$ ipython --no-banner

In [1]: import numpy as np

In [2]: np.set_printoptions(precision=2, suppress=True, linewidth=200, sign=" ")

In [3]: data = 3 * np.eye(4) + np.ones((4, 4))

In [4]: data
Out[4]: 
array([[ 4.,  1.,  1.,  1.],
       [ 1.,  4.,  1.,  1.],
       [ 1.,  1.,  4.,  1.],
       [ 1.,  1.,  1.,  4.]])

In [5]: B = np.linalg.inv(data)

In [6]: round(float(np.linalg.det(data) * np.linalg.det(B)), 2)
Out[6]: 1.0

In [7]: B
Out[7]: 
array([[ 0.29, -0.05, -0.05, -0.05],
       [-0.05,  0.29, -0.05, -0.05],
       [-0.05, -0.05,  0.29, -0.05],
       [-0.05, -0.05, -0.05,  0.29]])

In [8]: data.ravel(order="F")
Out[8]: array([ 4.,  1.,  1.,  1.,  1.,  4.,  1.,  1.,  1.,  1.,  4.,  1.,  1.,  1.,  1.,  4.])

In [9]: data.reshape(-1, 2)
Out[9]: 
array([[ 4.,  1.],
       [ 1.,  1.],
       [ 1.,  4.],
       [ 1.,  1.],
       [ 1.,  1.],
       [ 4.,  1.],
       [ 1.,  1.],
       [ 1.,  4.]])

In [10]: blk = data.reshape(4, 2, -1)

In [11]: blk.transpose(1, 0, 2)
Out[11]: 
array([[[ 4.,  1.],
        [ 1.,  4.],
        [ 1.,  1.],
        [ 1.,  1.]],

       [[ 1.,  1.],
        [ 1.,  1.],
        [ 4.,  1.],
        [ 1.,  4.]]])

In [12]: blk[:, 0]
Out[12]: 
array([[ 4.,  1.],
       [ 1.,  4.],
       [ 1.,  1.],
       [ 1.,  1.]])

In [13]: blk.shape
Out[13]: (4, 2, 2)

In [14]: np.einsum("ihd,ihd->ih", blk, blk)
Out[14]: 
array([[ 17.,   2.],
       [ 17.,   2.],
       [  2.,  17.],
       [  2.,  17.]])

In [15]: blk.sum(axis=1)
Out[15]: 
array([[ 5.,  2.],
       [ 2.,  5.],
       [ 5.,  2.],
       [ 2.,  5.]])

In [16]: L = np.linalg.cholesky(data)

In [17]: data / np.sqrt(np.outer(np.diag(data), np.diag(data)))
Out[17]: 
array([[ 1.  ,  0.25,  0.25,  0.25],
       [ 0.25,  1.  ,  0.25,  0.25],
       [ 0.25,  0.25,  1.  ,  0.25],
       [ 0.25,  0.25,  0.25,  1.  ]])

In [18]: np.diag(L) ** 2
Out[18]: array([ 4.  ,  3.75,  3.6 ,  3.5 ])

In [19]: B = data / np.linalg.norm(data, axis=1, keepdims=True)

In [20]: C2 = B @ B.T

In [21]: (C2 - 2 * np.eye(4)).round(6).argmax(axis=1)
Out[21]: array([ 1,  0,  0,  0])

In [22]: np.argwhere(np.triu(np.abs(C2) > 0.95, 1))
Out[22]: array([], shape=(0, 2), dtype=int64)

In [23]: C2[0]
Out[23]: array([ 1.  ,  0.53,  0.53,  0.53])

In [24]: proj = np.triu(np.array([[1, 0, 2, 0], [0, 3, 0, 0], [0, 0, 0, 1], [0, 1, 0, 2]]), 1) + np.eye(4)

In [25]: B = proj @ data @ np.linalg.inv(proj)

In [26]: np.round(np.linalg.det(B), 2)
Out[26]: np.float64(189.0)

In [27]: np.trace(B), np.trace(data)
Out[27]: (np.float64(16.0), np.float64(16.0))

In [28]: proj @ data - data @ proj
Out[28]: 
array([[ 2.,  2.,  0.,  1.],
       [ 0.,  0., -2., -1.],
       [ 1.,  1., -1.,  0.],
       [ 0.,  0., -2., -1.]])

In [29]: np.poly(B)
Out[29]: array([   1.,  -16.,   90., -216.,  189.])

In [30]: feats = np.load("a.npy")

In [31]: feats
Out[31]: 
array([[ 0.99, -0.15, -0.07],
       [-0.15, -0.65, -0.75],
       [-0.07, -0.75,  0.66]])

In [32]: q, R = np.linalg.qr(feats)

In [33]: abs(R[0, 0]), round(float(np.linalg.norm(feats[:, 0])), 2)
Out[33]: (np.float64(1.0), 1.0)

In [34]: q
Out[34]: 
array([[-0.99, -0.15, -0.07],
       [ 0.15, -0.65, -0.75],
       [ 0.07, -0.75,  0.66]])

In [35]: np.allclose(R.T @ R, feats.T @ feats)
Out[35]: True

In [36]: np.abs(np.diag(R))
Out[36]: array([ 1.,  1.,  1.])

In [37]: M = np.array([[0, -3], [3, 0]])

In [38]: rng = np.random.default_rng(461844)

In [39]: z = rng.permutation(2)

In [40]: z
Out[40]: array([ 1,  0])

In [41]: B = M[z][:, z]

In [42]: np.diag(B)
Out[42]: array([ 0,  0])

In [43]: B
Out[43]: 
array([[ 0,  3],
       [-3,  0]])

In [44]: round(np.linalg.det(B), 2), round(np.linalg.det(M[z]), 2)
Out[44]: (np.float64(9.0), np.float64(-9.0))

In [45]: np.trace(B)
Out[45]: np.int64(0)

In [46]: B.T @ B
Out[46]: 
array([[ 9,  0],
       [ 0,  9]])

In [47]: B[:, 1] @ B[:, 0]
Out[47]: np.int64(0)

In [48]: np.linalg.pinv(B)
Out[48]: 
array([[ 0.  , -0.33],
       [ 0.33,  0.  ]])

In [49]: x = np.array([1, 2])

In [50]: h1 = np.maximum(M @ x, 0)

In [51]: np.maximum(M @ (3 * x), 0)
Out[51]: array([ 0,  9])

In [52]: np.flatnonzero(h1 > 1e-9)
Out[52]: array([ 1])

In [53]: np.tanh(M @ x)
Out[53]: array([-1.,  1.])

In [54]: np.maximum(M @ x, 0) - np.maximum(-M @ x, 0)
Out[54]: array([-6,  3])

In [55]: X = np.loadtxt("dump.csv", delimiter=",")

In [56]: X
Out[56]: 
array([[ 1., -1.],
       [ 1.,  0.],
       [ 1.,  1.]])

In [57]: x = np.array([-1, 2])

In [58]: rhs = X @ x

In [59]: c, lr = np.zeros(2), 1 / np.linalg.norm(X, 2) ** 2

In [60]: for i in range(6):
    ...:     c -= lr * X.T @ (X @ c - rhs)
    ...:     if i % 2 == 0: print(i, round(np.linalg.norm(X @ c - rhs), 2))
    ...: 
0 0.94
2 0.1
4 0.01

In [61]: round(float(np.linalg.cond(X)), 2)
Out[61]: 1.22

In [62]: vals, V = np.linalg.eigh(feats)

In [63]: x = np.array([1, 0, 3])

In [64]: np.round(x @ feats @ x, 2)
Out[64]: np.float64(6.52)

In [65]: E = np.load("w.npy")

In [66]: E
Out[66]: 
array([[ 0., -2.,  0.],
       [-2.,  0.,  0.],
       [ 0.,  0.,  0.]])

In [67]: np.linalg.lstsq(E[:-1].T, E[-1])[2]
Out[67]: np.int32(2)

In [68]: np.allclose(E[:-1].T @ np.linalg.lstsq(E[:-1].T, E[-1])[0], E[-1])
Out[68]: True

In [69]: C2 = E.T @ E

In [70]: np.linalg.svd(E, compute_uv=False) ** 2
Out[70]: array([ 4.,  4.,  0.])

In [71]: np.linalg.eigvalsh(C2)[::-1]
Out[71]: array([ 4.,  4.,  0.])

In [72]: np.diag(C2)
Out[72]: array([ 4.,  4.,  0.])

In [73]: np.linalg.matrix_rank(C2)
Out[73]: np.int64(2)

In [74]: C2
Out[74]: 
array([[ 4.,  0.,  0.],
       [ 0.,  4.,  0.],
       [ 0.,  0.,  0.]])

In [75]: np.trace(C2), (E ** 2).sum()
Out[75]: (np.float64(8.0), np.float64(8.0))

In [76]: A = np.load("arr.npy")

In [77]: A
Out[77]: 
array([[49,  0, -1, -2],
       [-1, 40,  0, -1],
       [-1,  1, 19, -2],
       [ 0,  2,  0, 42]])

In [78]: B = A + rng.integers(-2, 3, (4, 3)) @ rng.integers(-2, 3, (3, 4))

In [79]: B
Out[79]: 
array([[ 45,  -2,  -5,  -6],
       [ -4,  39,  -2,   5],
       [ -3,   3,  19, -10],
       [  5,   1,   2,  44]])

In [80]: B - A
Out[80]: 
array([[-4, -2, -4, -4],
       [-3, -1, -2,  6],
       [-2,  2,  0, -8],
       [ 5, -1,  2,  2]])

In [81]: np.round(np.linalg.svd(B - A, compute_uv=False), 2) + 0
Out[81]: array([ 11.5 ,   8.14,   3.08,   0.  ])

In [82]: proj = np.triu(np.array([[3, -4, 0, -2], [-4, -3, -4, -2], [3, -3, -2, 5], [5, 3, -2, -3]]), 1) + np.eye(4)

In [83]: B = proj @ A @ np.linalg.inv(proj)

In [84]: np.linalg.matrix_rank(B)
Out[84]: np.int64(4)

In [85]: np.trace(B), np.trace(A)
Out[85]: (np.float64(150.0), np.int64(150))

In [86]: proj @ A - A @ proj
Out[86]: 
array([[  4.,  32.,   0.,  23.],
       [  4., -12.,  84.,   2.],
       [  0.,   6.,   4., 115.],
       [  0.,   0.,   8.,   4.]])

In [87]: B
Out[87]: 
array([[  53.,   48.,  191., -835.],
       [   3.,   44.,  100., -483.],
       [  -1.,    7.,   47.,  -15.],
       [   0.,    2.,    8.,    6.]])

In [88]: x = np.array([3, -1, -2, 3])

In [89]: B @ np.eye(4)[2]
Out[89]: array([ 191.,  100.,   47.,    8.])

In [90]: np.einsum("ij,j->i", B, x)
Out[90]: array([-2776., -1684.,  -149.,     0.])

In [91]: B * x
Out[91]: 
array([[  159.,   -48.,  -382., -2505.],
       [    9.,   -44.,  -200., -1449.],
       [   -3.,    -7.,   -94.,   -45.],
       [    0.,    -2.,   -16.,    18.]])

In [92]: J = np.load("layer3.npy")

In [93]: J
Out[93]: 
array([[-0.32, -0.35,  0.77,  0.42],
       [ 0.27, -0.8 , -0.43,  0.32],
       [-0.59, -0.43, -0.07, -0.68],
       [-0.69,  0.22, -0.46,  0.51]])

In [94]: z = rng.permutation(4)

In [95]: B = J[:, z] * rng.choice([-1, 1], 4)

In [96]: B
Out[96]: 
array([[-0.32,  0.35, -0.77,  0.42],
       [ 0.27,  0.8 ,  0.43,  0.32],
       [-0.59,  0.43,  0.07, -0.68],
       [-0.69, -0.22,  0.46,  0.51]])

In [97]: U, _, VT = np.linalg.svd(J.T @ B)

In [98]: z
Out[98]: array([ 0,  1,  2,  3])

In [99]: np.round(np.linalg.lstsq(J, B)[0], 2) + 0
Out[99]: 
array([[ 1.,  0.,  0.,  0.],
       [ 0., -1.,  0.,  0.],
       [ 0.,  0., -1.,  0.],
       [ 0.,  0.,  0.,  1.]])

In [100]: def softmax(z):
     ...:     e = np.exp(z - z.max(axis=-1, keepdims=True))
     ...:     return e / e.sum(axis=-1, keepdims=True)
     ...: 

In [101]: np.round(softmax(10 * B[2]), 2) + 0
Out[101]: array([ 0.  ,  0.97,  0.03,  0.  ])

In [102]: softmax(B).sum(axis=1)
Out[102]: array([ 1.,  1.,  1.,  1.])

In [103]: scores = B @ B.T / np.sqrt(4)

In [104]: softmax(scores)
Out[104]: 
array([[ 0.35,  0.22,  0.22,  0.22],
       [ 0.22,  0.35,  0.22,  0.22],
       [ 0.22,  0.22,  0.35,  0.22],
       [ 0.22,  0.22,  0.22,  0.35]])

In [105]: softmax(scores).round(6).argmax(axis=1)
Out[105]: array([ 0,  1,  2,  3])

In [106]: softmax(scores + np.triu(np.full(scores.shape, -np.inf), 1))
Out[106]: 
array([[ 1.  ,  0.  ,  0.  ,  0.  ],
       [ 0.38,  0.62,  0.  ,  0.  ],
       [ 0.27,  0.27,  0.45,  0.  ],
       [ 0.22,  0.22,  0.22,  0.35]])

In [107]: softmax(scores)[2] @ B
Out[107]: array([-0.37,  0.35,  0.05,  0.02])

In [108]: x = np.array([3, 0, 0, 3])

In [109]: rhs = J @ x

In [110]: rhs
Out[110]: array([ 0.3 ,  1.75, -3.81, -0.56])

In [111]: np.round(np.linalg.solve(J, J[:, 3]), 2) + 0
Out[111]: array([ 0.,  0.,  0.,  1.])

In [112]: np.round(np.linalg.solve(J, -1 * rhs), 2) + 0
Out[112]: array([-3.,  0.,  0., -3.])

In [113]: J @ J
Out[113]: 
array([[-0.74,  0.15, -0.34, -0.56],
       [-0.27,  0.8 ,  0.43,  0.31],
       [ 0.59,  0.43,  0.05, -0.68],
       [ 0.2 ,  0.38, -0.83,  0.35]])

In [114]: np.round(np.abs(np.linalg.eigvals(J)).max(), 2)
Out[114]: np.float64(1.0)

In [115]: np.round((J - J.T) / 2, 2) + 0
Out[115]: 
array([[ 0.  , -0.31,  0.68,  0.56],
       [ 0.31,  0.  ,  0.  ,  0.05],
       [-0.68,  0.  ,  0.  , -0.11],
       [-0.56, -0.05,  0.11,  0.  ]])

In [116]: np.allclose(J, J.T)
Out[116]: False

In [117]: np.allclose(J @ J.T, J.T @ J)
Out[117]: True

In [118]: round(float(np.linalg.det(J)), 2)
Out[118]: -1.0

In [119]: np.sort(np.abs(np.linalg.eigvals(J)))
Out[119]: array([ 1.,  1.,  1.,  1.])

In [120]: x = np.array([1, 0, 2, 3])

In [121]: rhs = J @ x

In [122]: c, lr = np.zeros(4), 1 / np.linalg.norm(J, 2) ** 2

In [123]: for i in range(200):
     ...:     c -= lr * J.T @ (J @ c - rhs)
     ...:     if i % 50 == 0: print(i, round(np.linalg.norm(J @ c - rhs), 2))
     ...: 
0 0.0
50 0.0
100 0.0
150 0.0

In [124]: round(np.linalg.cond(J), 2)
Out[124]: np.float64(1.0)

In [125]: K = np.load("run9.npy")

In [126]: K
Out[126]: 
array([[ 0.15,  1.88, -0.59, -0.33],
       [ 0.  ,  0.26, -0.26,  1.97],
       [-0.23,  0.63,  1.88,  0.16],
       [-1.98,  0.07, -0.26, -0.04]])

In [127]: softmax(K[2] + 3)
Out[127]: array([ 0.08,  0.18,  0.63,  0.11])

In [128]: softmax(K).sum(axis=1)
Out[128]: array([ 1.,  1.,  1.,  1.])

In [129]: np.round(softmax(10 * K[2]), 2) + 0
Out[129]: array([ 0.,  0.,  1.,  0.])

In [130]: scores = K @ K.T / np.sqrt(4)

In [131]: softmax(scores).round(6).argmax(axis=1)
Out[131]: array([ 0,  1,  2,  3])

In [132]: softmax(scores)[2] @ K
Out[132]: array([-0.34,  0.66,  1.23,  0.27])

In [133]: softmax(scores + np.triu(np.full(scores.shape, -np.inf), 1))
Out[133]: 
array([[ 1.  ,  0.  ,  0.  ,  0.  ],
       [ 0.12,  0.88,  0.  ,  0.  ],
       [ 0.11,  0.11,  0.79,  0.  ],
       [ 0.1 ,  0.1 ,  0.1 ,  0.71]])

In [134]: softmax(scores)
Out[134]: 
array([[ 0.71,  0.1 ,  0.1 ,  0.1 ],
       [ 0.1 ,  0.71,  0.1 ,  0.1 ],
       [ 0.1 ,  0.1 ,  0.71,  0.1 ],
       [ 0.1 ,  0.1 ,  0.1 ,  0.71]])
